In [1]: import numpy as np

In [2]: import numpy.linalg as la

In [3]: np.set_printoptions(precision=3, suppress=True, linewidth=200)

In [4]: def rd(a):
   ...:     return np.round(a, 3) + 0
   ...: 

In [5]: A = np.loadtxt("case7.csv", delimiter=",")

In [6]: A
Out[6]: 
array([[-3., -2., -1.,  0.,  1.,  2.],
       [ 3.,  4.,  5.,  6.,  7.,  8.],
       [ 9., 10., 11., 12., 13., 14.]])

In [7]: # rank 2

In [8]: U, sigma, Vt = la.svd(A)

In [9]: vecs = Vt[:(sigma > 1e-8).sum()]

In [10]: rng = np.random.default_rng(63166)

In [11]: x0 = A[0] + 5 * A[2] + rng.integers(2) * np.eye(6)[5]

In [12]: x0
Out[12]: array([42., 48., 54., 60., 66., 72.])

In [13]: la.matrix_rank(np.vstack([A, x0]))
Out[13]: np.int64(2)

In [14]: np.allclose(A[:-1].T @ la.lstsq(A[:-1].T, A[-1])[0], A[-1])
Out[14]: True

In [15]: rd(A @ la.pinv(A) @ A)
Out[15]: 
array([[-3., -2., -1.,  0.,  1.,  2.],
       [ 3.,  4.,  5.,  6.,  7.,  8.],
       [ 9., 10., 11., 12., 13., 14.]])

In [16]: f = np.array([0, 3, 2, 1, 4]) + 0.5

In [17]: M = np.eye(5) - 2 * np.outer(f, f) / (f @ f)

In [18]: rd(M)
Out[18]: 
array([[ 0.988, -0.085, -0.061, -0.036, -0.109],
       [-0.085,  0.406, -0.424, -0.255, -0.764],
       [-0.061, -0.424,  0.697, -0.182, -0.545],
       [-0.036, -0.255, -0.182,  0.891, -0.327],
       [-0.109, -0.764, -0.545, -0.327,  0.018]])

In [19]: # symmetric

In [20]: z = rng.permutation(5)

In [21]: z
Out[21]: array([1, 2, 3, 4, 0])

In [22]: A2 = M[z][:, z]

In [23]: np.trace(A2)
Out[23]: np.float64(3.0)

In [24]: rd(A2)
Out[24]: 
array([[ 0.406, -0.424, -0.255, -0.764, -0.085],
       [-0.424,  0.697, -0.182, -0.545, -0.061],
       [-0.255, -0.182,  0.891, -0.327, -0.036],
       [-0.764, -0.545, -0.327,  0.018, -0.109],
       [-0.085, -0.061, -0.036, -0.109,  0.988]])

In [25]: x0 = np.array([1, 3, 9, 8, 8])

In [26]: rd(la.inv(M))
Out[26]: 
array([[ 0.988, -0.085, -0.061, -0.036, -0.109],
       [-0.085,  0.406, -0.424, -0.255, -0.764],
       [-0.061, -0.424,  0.697, -0.182, -0.545],
       [-0.036, -0.255, -0.182,  0.891, -0.327],
       [-0.109, -0.764, -0.545, -0.327,  0.018]])

In [27]: 5 - la.matrix_rank(M - np.eye(5), tol=1e-8)
Out[27]: np.int64(4)

In [28]: rd(la.norm(x0)), rd(la.norm(M @ x0))
Out[28]: (np.float64(14.799), np.float64(14.799))

In [29]: rd(M @ M)
Out[29]: 
array([[1., 0., 0., 0., 0.],
       [0., 1., 0., 0., 0.],
       [0., 0., 1., 0., 0.],
       [0., 0., 0., 1., 0.],
       [0., 0., 0., 0., 1.]])

In [30]: rd(np.trace(M))
Out[30]: np.float64(3.0)

In [31]: rd(la.det(M))
Out[31]: np.float64(-1.0)

In [32]: rd(np.sort(np.abs(la.eigvals(M))))
Out[32]: array([1., 1., 1., 1., 1.])

In [33]: np.allclose(M, M.T)
Out[33]: True

In [34]: rd(la.matrix_power(M, 4))
Out[34]: 
array([[1., 0., 0., 0., 0.],
       [0., 1., 0., 0., 0.],
       [0., 0., 1., 0., 0.],
       [0., 0., 0., 1., 0.],
       [0., 0., 0., 0., 1.]])

In [35]: rd(M.sum(axis=1))
Out[35]: array([ 0.697, -1.121, -0.515,  0.091, -1.727])

In [36]: rd(np.abs(M).max())
Out[36]: np.float64(0.988)

In [37]: np.count_nonzero(M)
Out[37]: np.int64(25)

In [38]: rd(la.svd(M, compute_uv=False))
Out[38]: array([1., 1., 1., 1., 1.])

In [39]: J = np.loadtxt("a.csv", delimiter=",")

In [40]: J
Out[40]: 
array([[-1.,  3.,  0.,  0.,  0.,  0.,  0.],
       [ 3.,  1.,  3.,  0.,  0.,  0.,  0.],
       [ 0.,  3., -1.,  3.,  0.,  0.,  0.],
       [ 0.,  0.,  3.,  1.,  3.,  0.,  0.],
       [ 0.,  0.,  0.,  3.,  3.,  3.,  0.],
       [ 0.,  0.,  0.,  0.,  3., -5.,  3.],
       [ 0.,  0.,  0.,  0.,  0.,  3., -4.]])

In [41]: rd(la.eigvalsh(J).min())
Out[41]: np.float64(-8.102)

In [42]: data = np.vander(np.arange(3) - 2, 4, increasing=True)

In [43]: data
Out[43]: 
array([[ 1, -2,  4, -8],
       [ 1, -1,  1, -1],
       [ 1,  0,  0,  0]])

In [44]: # row 0 dominates

In [45]: W = np.array([[3, 2, 1], [0, 1, 0], [2, 3, 3], [1, 1, 0]])

In [46]: b = np.array([-2, -2, 1])

In [47]: H = np.maximum(data @ W + b, 0)

In [48]: H
Out[48]: 
array([[ 1,  2, 14],
       [ 2,  1,  5],
       [ 1,  0,  2]])

In [49]: la.matrix_rank(H)
Out[49]: np.int64(3)

In [50]: Z = np.array([[-2, -2], [2, 2], [1, 2]])

In [51]: (H @ Z).round(6).argmax(axis=1)
Out[51]: array([1, 1, 1])

In [52]: arr = np.loadtxt("arr.csv", delimiter=",")

In [53]: arr
Out[53]: 
array([[ -7.,   0.,   0.,   8.],
       [ -8., -21.,   7.,   4.],
       [  1.,   6.,  24.,   1.],
       [ -7.,   5.,  -1.,  18.]])

In [54]: x0 = np.array([0, 1, -1, -2])

In [55]: h1 = np.maximum(arr @ x0, 0)

In [56]: np.maximum(arr @ (3 * x0), 0)
Out[56]: array([0., 0., 0., 0.])

In [57]: rd(np.tanh(arr @ x0))
Out[57]: array([-1., -1., -1., -1.])

In [58]: np.flatnonzero(h1 > 1e-9)
Out[58]: array([], dtype=int64)

In [59]: np.maximum(arr @ x0, 0) - np.maximum(-arr @ x0, 0)
Out[59]: array([-16., -36., -20., -30.])

In [60]: arr.T @ h1
Out[60]: array([0., 0., 0., 0.])

In [61]: f = np.array([1, 0])

In [62]: np.array([np.convolve(row, f, "same") for row in arr])
Out[62]: 
array([[ -7.,   0.,   0.,   8.],
       [ -8., -21.,   7.,   4.],
       [  1.,   6.,  24.,   1.],
       [ -7.,   5.,  -1.,  18.]])

In [63]: np.convolve(arr[3], f)
Out[63]: array([-7.,  5., -1., 18.,  0.])

In [64]: np.cross(arr[3, :3], arr[0, :3])
Out[64]: array([ 0.,  7., 35.])

In [65]: rd(la.det(2 * arr)), rd(la.det(arr))
Out[65]: (np.float64(535584.0), np.float64(33474.0))

In [66]: rd(la.eigvals(arr))
Out[66]: array([-22.818,  -3.756,  15.702,  24.873])

In [67]: A2 = np.array([[-2, 0, 0, 0], [-2, 1, -3, 2], [-3, 3, -1, 1], [2, -3, 1, 3]])

In [68]: mat = np.triu(A2)

In [69]: mat
Out[69]: 
array([[-2,  0,  0,  0],
       [ 0,  1, -3,  2],
       [ 0,  0, -1,  1],
       [ 0,  0,  0,  3]])

In [70]: # triangular, det is the product of the diagonal

In [71]: np.allclose(mat, mat.T)
Out[71]: False

In [72]: np.trace(mat)
Out[72]: np.int64(1)

In [73]: mat @ mat
Out[73]: 
array([[4, 0, 0, 0],
       [0, 1, 0, 5],
       [0, 0, 1, 2],
       [0, 0, 0, 9]])

In [74]: (mat + mat.T) / 2
Out[74]: 
array([[-2. ,  0. ,  0. ,  0. ],
       [ 0. ,  1. , -1.5,  1. ],
       [ 0. , -1.5, -1. ,  0.5],
       [ 0. ,  1. ,  0.5,  3. ]])

In [75]: la.matrix_power(mat, 4)
Out[75]: 
array([[16,  0,  0,  0],
       [ 0,  1,  0, 50],
       [ 0,  0,  1, 20],
       [ 0,  0,  0, 81]])

In [76]: np.allclose(mat @ mat.T, mat.T @ mat)
Out[76]: False

In [77]: A2 = la.inv(mat)

In [78]: (np.abs(A2) > 1e-9).astype(int)
Out[78]: 
array([[1, 0, 0, 0],
       [0, 1, 1, 1],
       [0, 0, 1, 1],
       [0, 0, 0, 1]])

In [79]: rd(A2)
Out[79]: 
array([[-0.5  ,  0.   ,  0.   ,  0.   ],
       [ 0.   ,  1.   , -3.   ,  0.333],
       [ 0.   ,  0.   , -1.   ,  0.333],
       [ 0.   ,  0.   ,  0.   ,  0.333]])

In [80]: E = np.array([[0, 0, -1, 0, 0, 0, 1],
    ...:     [0, 0, 0, 0, 0, 0, 0],
    ...:     [0, 0, -3, 0, 0, 0, 0],
    ...:     [0, 0, 0, -1, 0, -3, 0],
    ...:     [0, 0, 2, 0, -3, 0, 0],
    ...:     [0, 0, 0, 0, 0, 2, 0],
    ...:     [0, 0, 0, 0, 0, 0, 0]])

In [81]: E
Out[81]: 
array([[ 0,  0, -1,  0,  0,  0,  1],
       [ 0,  0,  0,  0,  0,  0,  0],
       [ 0,  0, -3,  0,  0,  0,  0],
       [ 0,  0,  0, -1,  0, -3,  0],
       [ 0,  0,  2,  0, -3,  0,  0],
       [ 0,  0,  0,  0,  0,  2,  0],
       [ 0,  0,  0,  0,  0,  0,  0]])

In [82]: rk = la.matrix_rank(E)

In [83]: rk
Out[83]: np.int64(5)

In [84]: null = la.svd(E)[2][rk:].T

In [85]: rd(E @ null)
Out[85]: 
array([[0., 0.],
       [0., 0.],
       [0., 0.],
       [0., 0.],
       [0., 0.],
       [0., 0.],
       [0., 0.]])

In [86]: rd(null @ null.T)
Out[86]: 
array([[1., 0., 0., 0., 0., 0., 0.],
       [0., 1., 0., 0., 0., 0., 0.],
       [0., 0., 0., 0., 0., 0., 0.],
       [0., 0., 0., 0., 0., 0., 0.],
       [0., 0., 0., 0., 0., 0., 0.],
       [0., 0., 0., 0., 0., 0., 0.],
       [0., 0., 0., 0., 0., 0., 0.]])

In [87]: [int(la.matrix_rank(np.delete(E, i, axis=0))) for i in range(7)]
Out[87]: [4, 5, 4, 4, 4, 4, 5]

In [88]: K = np.loadtxt("out3.csv", delimiter=",")

In [89]: K
Out[89]: 
array([[10.,  6.,  3.,  9.,  0.],
       [ 2.,  8.,  3., 13.,  0.],
       [ 5.,  7.,  4., 11.,  0.],
       [ 6.,  7.,  4., 16.,  0.],
       [ 0.,  9.,  0., 10.,  0.],
       [ 1.,  9.,  0., 10.,  0.],
       [ 5.,  7.,  5., 16.,  0.],
       [ 7.,  6.,  7., 14.,  0.],
       [16.,  4.,  6., 10.,  0.],
       [17.,  3., 10., 13.,  0.],
       [17.,  3., 10., 13.,  0.],
       [14.,  4.,  8., 10.,  0.],
       [12.,  5.,  6., 12.,  0.]])

In [90]: # null space of dimension 1

In [91]: rk = la.matrix_rank(K)

In [92]: rk
Out[92]: np.int64(4)

In [93]: null = la.svd(K)[2][rk:].T

In [94]: K @ null
Out[94]: 
array([[0.],
       [0.],
       [0.],
       [0.],
       [0.],
       [0.],
       [0.],
       [0.],
       [0.],
       [0.],
       [0.],
       [0.],
       [0.]])

In [95]: [int(la.matrix_rank(K[:, :j + 1])) for j in range(5)]
Out[95]: [1, 2, 3, 4, 4]

In [96]: la.matrix_rank(K.T @ K), la.matrix_rank(K @ K.T)
Out[96]: (np.int64(4), np.int64(4))

In [97]: null @ null.T
Out[97]: 
array([[0., 0., 0., 0., 0.],
       [0., 0., 0., 0., 0.],
       [0., 0., 0., 0., 0.],
       [0., 0., 0., 0., 0.],
       [0., 0., 0., 0., 1.]])

In [98]: t3 = np.stack([K, -1 * K, K[::-1]])

In [99]: np.einsum("bij,cij->bc", t3, t3)
Out[99]: 
array([[ 4355., -4355.,  3329.],
       [-4355.,  4355., -3329.],
       [ 3329., -3329.,  4355.]])

In [100]: (t3 @ K.T).shape
Out[100]: (3, 13, 13)

In [101]: A2 = K[0, 0] * K[1:] - np.outer(K[1:, 0], K[0])

In [102]: A2
Out[102]: 
array([[  0.,  68.,  24., 112.,   0.],
       [  0.,  40.,  25.,  65.,   0.],
       [  0.,  34.,  22., 106.,   0.],
       [  0.,  90.,   0., 100.,   0.],
       [  0.,  84.,  -3.,  91.,   0.],
       [  0.,  40.,  35., 115.,   0.],
       [  0.,  18.,  49.,  77.,   0.],
       [  0., -56.,  12., -44.,   0.],
       [  0., -72.,  49., -23.,   0.],
       [  0., -72.,  49., -23.,   0.],
       [  0., -44.,  38., -26.,   0.],
       [  0., -22.,  24.,  12.,   0.]])

In [103]: la.matrix_rank(A2), la.matrix_rank(K)
Out[103]: (np.int64(3), np.int64(4))

In [104]: np.flatnonzero(~A2.round(6).any(axis=1))
Out[104]: array([], dtype=int64)
